% ipython --no-banner

In [1]: import numpy as np

In [2]: import numpy.linalg as la

In [3]: np.set_printoptions(suppress=True, linewidth=200)

In [4]: arr = np.load("data.npy")

In [5]: arr
Out[5]: 
array([[-10.7 ,   2.61, -10.11,   7.63,  -7.19,  -7.87,  -2.11],
       [-11.85,   1.78,  -7.99,  -9.93,   6.37,   0.38,  -7.31],
       [-13.62,  -1.92,  -1.34,  -2.47,   0.32,  -3.37, -13.84],
       [-10.48,  -6.47,   3.88,   3.19,  -8.31,  11.92,  -3.45],
       [ -2.22,   2.26,  -1.53,   1.89,  -2.62, -18.72,   5.17],
       [ -4.28,  -4.51,  -2.99,  -2.53, -15.69,   1.55,  -9.88],
       [-12.69,   8.31,  -1.6 ,   7.89,   0.99,  -9.83,   2.73],
       [ 17.15,  -6.74,   0.03,   6.61,  -2.01,  -3.54,   0.55],
       [  8.08,  -5.13,  -9.14,  -0.67,  14.38,   0.11,  -4.18],
       [  0.93,  12.77,  10.1 ,   1.65,   8.43,   0.59,   7.75],
       [  4.16,   2.03, -10.07,  -6.3 ,  -2.15,   8.79, -12.47],
       [ -0.05,   4.22, -13.76,  10.24,   5.28,   4.4 ,   6.38],
       [-15.89,  -0.43,  -2.96,   8.22,  -6.98,  -2.71,   3.86],
       [ -1.02,  -6.98,  -3.14,  -9.09,   8.63,  -8.27,  10.72],
       [ 10.76,   2.05,  10.27,  -1.59,  10.83,  -7.37,   0.62],
       [ -2.77,  10.97,  -3.9 ,  -5.  ,  -1.13,  15.18,  -0.11]])

In [6]: cov = np.cov(arr, rowvar=False)

In [7]: np.argwhere(np.triu(np.abs(np.corrcoef(arr.T)) > 0.8, 1))
Out[7]: array([], shape=(0, 2), dtype=int64)

In [8]: np.argsort(-arr.std(axis=0).round(6), kind="stable")
Out[8]: array([0, 5, 4, 6, 2, 3, 1])

In [9]: np.round(np.polyfit(arr[:, 2], arr[:, 6], 1), 2)
Out[9]: array([ 0.25, -0.27])

In [10]: np.round(arr.std(axis=0), 2)
Out[10]: array([9.24, 5.95, 6.57, 6.17, 7.77, 8.34, 6.99])

In [11]: cov.shape
Out[11]: (7, 7)

In [12]: Ac = arr - arr.mean(axis=0)

In [13]: vecs = la.svd(Ac)[2][:5]

In [14]: B = Ac - Ac @ vecs.T @ vecs

In [15]: np.round(B.std(axis=0), 2)
Out[15]: array([1.33, 3.41, 0.97, 2.54, 2.  , 1.49, 3.12])

In [16]: np.round(np.cov(Ac @ vecs.T, rowvar=False), 2) + 0
Out[16]: 
array([[124.1 ,   0.  ,   0.  ,   0.  ,   0.  ],
       [  0.  ,  92.89,   0.  ,   0.  ,   0.  ],
       [  0.  ,   0.  ,  57.09,   0.  ,   0.  ],
       [  0.  ,   0.  ,   0.  ,  50.56,   0.  ],
       [  0.  ,   0.  ,   0.  ,   0.  ,  42.34]])

In [17]: F = np.loadtxt("x.csv", delimiter=",")

In [18]: F
Out[18]: 
array([[-6.,  0.,  9., -4.,  0.,  6.],
       [ 0.,  3., -9.,  0.,  2., -6.],
       [-9., -6., -6., -6., -4., -4.],
       [ 0.,  0.,  0., -4.,  0.,  6.],
       [ 0.,  0.,  0.,  0.,  2., -6.],
       [ 0.,  0.,  0., -6., -4., -4.]])

In [19]: (F - F.T) / 2
Out[19]: 
array([[ 0. ,  0. ,  9. , -2. ,  0. ,  3. ],
       [ 0. ,  0. , -1.5,  0. ,  1. , -3. ],
       [-9. ,  1.5,  0. , -3. , -2. , -2. ],
       [ 2. ,  0. ,  3. ,  0. ,  0. ,  6. ],
       [ 0. , -1. ,  2. ,  0. ,  0. , -1. ],
       [-3. ,  3. ,  2. , -6. ,  1. ,  0. ]])

In [20]: la.determinant(F)
Traceback (most recent call last):
  Cell In[20], line 1
    la.determinant(F)
AttributeError: module 'numpy.linalg' has no attribute 'determinant'


In [21]: print(F @ F)
[[ -45.  -54. -108.  -50.  -60. -120.]
 [  81.   63.   27.   90.   70.   30.]
 [ 108.   18.    9.  120.   20.   10.]
 [   0.    0.    0.  -20.  -24.  -48.]
 [   0.    0.    0.   36.   28.   12.]
 [   0.    0.    0.   48.    8.    4.]]

In [22]: np.allclose(F, F.T)
Out[22]: False

In [23]: np.round(np.sort(np.abs(la.eigvals(F))), 2)
Out[23]: array([ 3.92,  5.89,  7.14,  7.14, 10.71, 10.71])

In [24]: rng = np.random.default_rng(8103)

In [25]: idx = rng.permutation(6)

In [26]: print(idx)
[2 0 3 1 4 5]

In [27]: B = F[idx][:, idx]

In [28]: np.trace(B)
Out[28]: np.float64(-15.0)

In [29]: print(np.round(np.sort(np.abs(la.eigvals(B))), 2))
[ 3.92  5.89  7.14  7.14 10.71 10.71]

In [30]: round(float(la.det(B)), 2), round(la.det(F[idx]), 2)
Out[30]: (135000.0, np.float64(-135000.0))

In [31]: np.allclose(B, F)
Out[31]: False
